$ python -q
>>> import numpy as np
>>> import numpy.linalg as la
>>> np.set_printoptions(suppress=True, linewidth=100)
>>> def rnd(a):
...     return np.round(a, 1) + 0
... 
>>> q, _ = la.qr(np.array([[0.2, 0.3, 0.9], [-0.8, 1.3, 0.4], [-0.2, 1.4, 1.5]]))
>>> m1 = q[:, :3]
>>> rnd(m1)
array([[-0.2, -0.5, -0.8],
       [ 0.9,  0.1, -0.3],
       [ 0.2, -0.8,  0.5]])
>>> q = m1.astype(float).copy()
>>> for j in range(3):
...     q[:, j] -= q[:, :j] @ (q[:, :j].T @ q[:, j])
...     q[:, j] /= la.norm(q[:, j])
... 
>>> rnd(q.T @ m1)
array([[1., 0., 0.],
       [0., 1., 0.],
       [0., 0., 1.]])
>>> W0 = np.loadtxt("mat.csv", delimiter=",")
>>> rnd(W0)
array([[-0.1,  1. ],
       [ 1. ,  0.1]])
>>> # orthonormal columns
>>> w, V = la.eigh(W0)
>>> vec = np.array([2, 0])
>>> rnd(vec @ W0 @ vec)
np.float64(-0.3)
>>> rnd(np.abs(W0).sum(axis=1).max()), rnd(np.abs(w).max())
(np.float64(1.1), np.float64(1.0))
>>> f = np.array([0, 2])
>>> B = W0 + np.outer(f, np.eye(2)[0])
>>> rnd(la.det(B) / la.det(W0)), rnd(1 + la.solve(W0, f)[0])
(np.float64(3.0), np.float64(3.0))
>>> rnd(B)
array([[-0.1,  1. ],
       [ 3. ,  0.1]])
>>> rnd(np.einsum("ij,ji->", B, B))
np.float64(6.0)
>>> rnd(np.kron(np.eye(2, dtype=int), B))
array([[-0.1,  1. ,  0. ,  0. ],
       [ 3. ,  0.1,  0. ,  0. ],
       [ 0. ,  0. , -0.1,  1. ],
       [ 0. ,  0. ,  3. ,  0.1]])
>>> rnd(la.det(2 * B)), rnd(la.det(B))
(np.float64(-12.0), np.float64(-3.0))
>>> rng = np.random.default_rng(1897)
>>> lab = rng.permutation(2)
>>> lab
array([0, 1])
>>> B = W0[lab][:, lab]
>>> rnd(B)
array([[-0.1,  1. ],
       [ 1. ,  0.1]])
>>> rnd(np.trace(B))
np.float64(0.0)
>>> rnd(np.sort(np.abs(la.eigvals(B))))
array([1., 1.])
>>> np.allclose(B, W0)
True
>>> rnd(la.det(2 * W0)), rnd(la.det(W0))
(np.float64(-4.0), np.float64(-1.0))
>>> rnd(la.det(W0.T))
np.float64(-1.0)
>>> rnd(np.poly(W0))
array([ 1.,  0., -1.])
>>> rnd(la.eigvals(W0).sum().real)
np.float64(0.0)
>>> rnd(np.einsum("ij,ji->", W0, W0))
np.float64(2.0)
>>> data = np.load("sample4.npy")
>>> data
array([[ 2.,  0.,  0.,  0.],
       [ 0.,  2.,  0.,  0.],
       [-4.,  0.,  2.,  4.],
       [ 4.,  0.,  0., -2.]])
>>> proj = np.triu(np.array([[1, -2, -1, 2], [1, -2, 2, -2], [-2, 1, -1, 0], [1, 0, -1, -1]]), 1) + np.eye(4)
>>> B = proj @ data @ la.inv(proj)
>>> np.trace(B), np.trace(data)
(np.float64(4.0), np.float64(4.0))
>>> lab = rng.permutation(4)
>>> lab
array([2, 3, 0, 1])
>>> B = data[lab][:, lab]
>>> np.diag(B)
array([ 2., -2.,  2.,  2.])
>>> X = np.loadtxt("w.csv", delimiter=",")
>>> X
array([[ 5.8,  3.7, -3.6],
       [-1.5,  6.4,  4.5],
       [-2.1,  6. ,  1.8],
       [-1.8,  5.3,  3.6],
       [-2.2,  6.9,  2. ],
       [-0.6,  4. ,  3.3],
       [ 3.4,  5.1, -4. ],
       [ 0.1,  8.6,  3.6],
       [ 2.6,  3.9, -3.8],
       [ 5.1,  5.1, -3.5],
       [ 4.5,  5. , -4. ]])
>>> B = np.c_[X[:, :2] @ np.array([[2, -2], [-2, 0]]), np.array([4, 0, 1, 2, 5, 3, 3, 0, 2, 1, 0])]
>>> rnd(B)
array([[  4.2, -11.6,   4. ],
       [-15.8,   3. ,   0. ],
       [-16.2,   4.2,   1. ],
       [-14.2,   3.6,   2. ],
       [-18.2,   4.4,   5. ],
       [ -9.2,   1.2,   3. ],
       [ -3.4,  -6.8,   3. ],
       [-17. ,  -0.2,   0. ],
       [ -2.6,  -5.2,   2. ],
       [  0. , -10.2,   1. ],
       [ -1. ,  -9. ,   0. ]])
>>> la.matrix_rank(B)
np.int64(3)
>>> rnd(la.lstsq(X, B[:, 0])[0])
array([ 2., -2.,  0.])
>>> rnd(la.norm(B - X @ la.lstsq(X, B)[0], axis=0))
array([0. , 0. , 5.8])
>>> rnd(la.norm(la.qr(X)[0].T @ B, axis=0) ** 2 / ((B ** 2).sum(axis=0) + 1e-12))
array([1. , 1. , 0.5])
>>> F = np.load("m.npy")
>>> F
array([[ 0,  0,  0, -6],
       [-1,  0,  0,  0],
       [ 0,  0,  0,  0]])
>>> gram = m1.T @ m1
>>> rnd(np.diag(gram))
array([1., 1., 1.])
>>> rnd(np.trace(gram)), rnd((m1 ** 2).sum())
(np.float64(3.0), np.float64(3.0))
>>> (m1 @ m1.T).shape
(3, 3)
>>> rnd(la.svd(m1, compute_uv=False) ** 2)
array([1., 1., 1.])
>>> la.matrix_rank(gram)
np.int64(3)
>>> F.T @ F
array([[ 1,  0,  0,  0],
       [ 0,  0,  0,  0],
       [ 0,  0,  0,  0],
       [ 0,  0,  0, 36]])
>>> rnd(la.pinv(F))
array([[ 0. , -1. ,  0. ],
       [ 0. ,  0. ,  0. ],
       [ 0. ,  0. ,  0. ],
       [-0.2,  0. ,  0. ]])
>>> F @ F.T
array([[36,  0,  0],
       [ 0,  1,  0],
       [ 0,  0,  0]])
>>> U, s, vt = la.svd(F)
>>> np.argmax(s[:-1] / (s[1:] + 1e-6)) + 1
np.int64(2)
>>> B = U[:, :2] @ np.diag(s[:2]) @ vt[:2]
>>> rnd(la.norm(F - B, 2)), s[2]
(np.float64(0.0), np.float64(0.0))
>>> la.cond(F) > 100
np.True_
>>> [round(float(x), 1) for x in la.svd(F, compute_uv=False)[:3]]
[6.0, 1.0, 0.0]
>>> la.matrix_rank(F, rtol=0.1)
np.int64(2)
>>> J = np.load("dump.npy")
>>> J
array([[-54.5, -19.8,  -2.9],
       [  5.9, -33.9,  12.1],
       [  7.3, -34.7,  13.9],
       [  8.1, -34.9,  11.6],
       [  7.4, -33.7,  12.3],
       [-56.2, -19.5,  -2.9],
       [  7.3, -34.7,  12.4],
       [-58.3, -20.1,  -0.9],
       [  5.7, -34.7,  13.5],
       [  4.9, -33.2,  12.1],
       [  6.7, -33.5,  13.8],
       [  7.5, -33.4,  11.7],
       [  7.9, -35.7,  12.6],
       [  6.3, -34.7,  10.9],
       [-56.4, -20.1,  -2.7],
       [-57.9, -20.3,  -1.7],
       [-55.3, -20.7,   0.6],
       [-54.5, -22.2,  -3.6],
       [  4.7, -33.9,  12.2]])
>>> U, s, vt = la.svd(J)
>>> np.argmax(s[:-1] / (s[1:] + 1e-6)) + 1
np.int64(2)
>>> rnd(s)
array([160.7, 125.2,   4.8])
>>> B = U[:, :2] @ np.diag(s[:2]) @ vt[:2]
>>> rnd(np.abs(J - B).max())
np.float64(2.2)
>>> la.matrix_rank(J, rtol=0.05)
np.int64(2)
>>> gram = np.cov(J, rowvar=False)
>>> rnd(np.corrcoef(J.T))
array([[ 1., -1.,  1.],
       [-1.,  1., -1.],
       [ 1., -1.,  1.]])
>>> rnd(la.eigvalsh(gram)[::-1])
array([1068.6,    1.3,    0.5])
>>> rnd(np.corrcoef(J[:, 2], J[:, 0])[0, 1])
np.float64(1.0)
>>> basis = J[[12, 2]].astype(float)
>>> for _ in range(4):
...     lab = la.norm(J[:, None] - basis, axis=-1).argmin(axis=1)
...     basis = np.array([J[lab == j].mean(axis=0) for j in range(2)])
... 
>>> lab
array([1, 0, 0, 0, 0, 1, 0, 1, 0, 0, 0, 0, 0, 0, 1, 1, 1, 1, 0])
>>> rnd(basis[1] - basis[0])
array([-62.8,  13.9, -14.4])
>>> Xs = (J - J.mean(axis=0)) / J.std(axis=0)
>>> rnd(Xs.std(axis=0))
array([1., 1., 1.])
>>> beta = la.lstsq(np.delete(Xs, 2, axis=1), Xs[:, 2])[0]
>>> np.abs(beta).argmax()
np.int64(0)
>>> f = np.array([-2, 0, -5])
>>> rnd(np.cross(J[1, :3], J[10, :3]))
array([-62.5,  -0.4,  29.5])
>>> A = np.load("out2.npy")
>>> A
array([[2., 1., 0., 0.],
       [0., 2., 1., 0.],
       [0., 0., 2., 1.],
       [0., 0., 0., 2.]])
>>> f = np.array([-5, -3, -8, -4])
>>> B = A + np.outer(f, np.eye(4)[0])
>>> B
array([[-3.,  1.,  0.,  0.],
       [-3.,  2.,  1.,  0.],
       [-8.,  0.,  2.,  1.],
       [-4.,  0.,  0.,  2.]])
>>> la.matrix_rank(la.inv(B) - la.inv(A), tol=1e-8)
np.int64(1)
>>> rnd(la.det(B) / la.det(A)), rnd(1 + la.solve(A, f)[0])
(np.float64(-1.5), np.float64(-1.5))
>>> q, V = la.qr(B[:, :1])[0], la.qr(B[:, 1:])[0]
>>> s = la.svd(q.T @ V, compute_uv=False)
>>> rnd(np.degrees(np.arccos(s.clip(0, 1))))
array([15.2])
>>> w, V = la.eig(A)
>>> A @ V[:, 0] - w[0] * V[:, 0]
array([0., 0., 0., 0.])
>>> rnd(np.sort(la.eigvals(A.T)))
array([2., 2., 2., 2.])
>>> K = np.load("test4.npy")
>>> rnd(K)
array([[ 0.8, -1.5, -0.9, -0.8],
       [ 0.8, -1.8, -1.1, -0.9],
       [ 0.2,  0.9,  1. ,  0.4]])
>>> w1 = np.array([[0, 3, 3, 0, 1], [1, 1, 1, 0, 3], [2, 0, 3, 1, 0], [0, 3, 3, 0, 3]])
>>> beta = np.array([0, 3, 2, 1, 0])
>>> H = np.maximum(K @ w1 + beta, 0)
>>> rnd(H)
array([[0. , 1.3, 0. , 0.1, 0. ],
       [0. , 1. , 0. , 0. , 0. ],
       [2.8, 5.5, 7.4, 2. , 3.9]])
>>> (H > 0).astype(int)
array([[0, 1, 0, 1, 0],
       [0, 1, 0, 0, 0],
       [1, 1, 1, 1, 1]])
>>> basis = np.array([[-3, -3], [0, 0], [-1, 0], [-1, -1], [2, 3]])
>>> (H @ basis).round(6).argmax(axis=1)
array([0, 0, 1])
>>> w1 @ basis
array([[ -1,   3],
       [  2,   6],
       [-10,  -7],
       [  3,   9]])
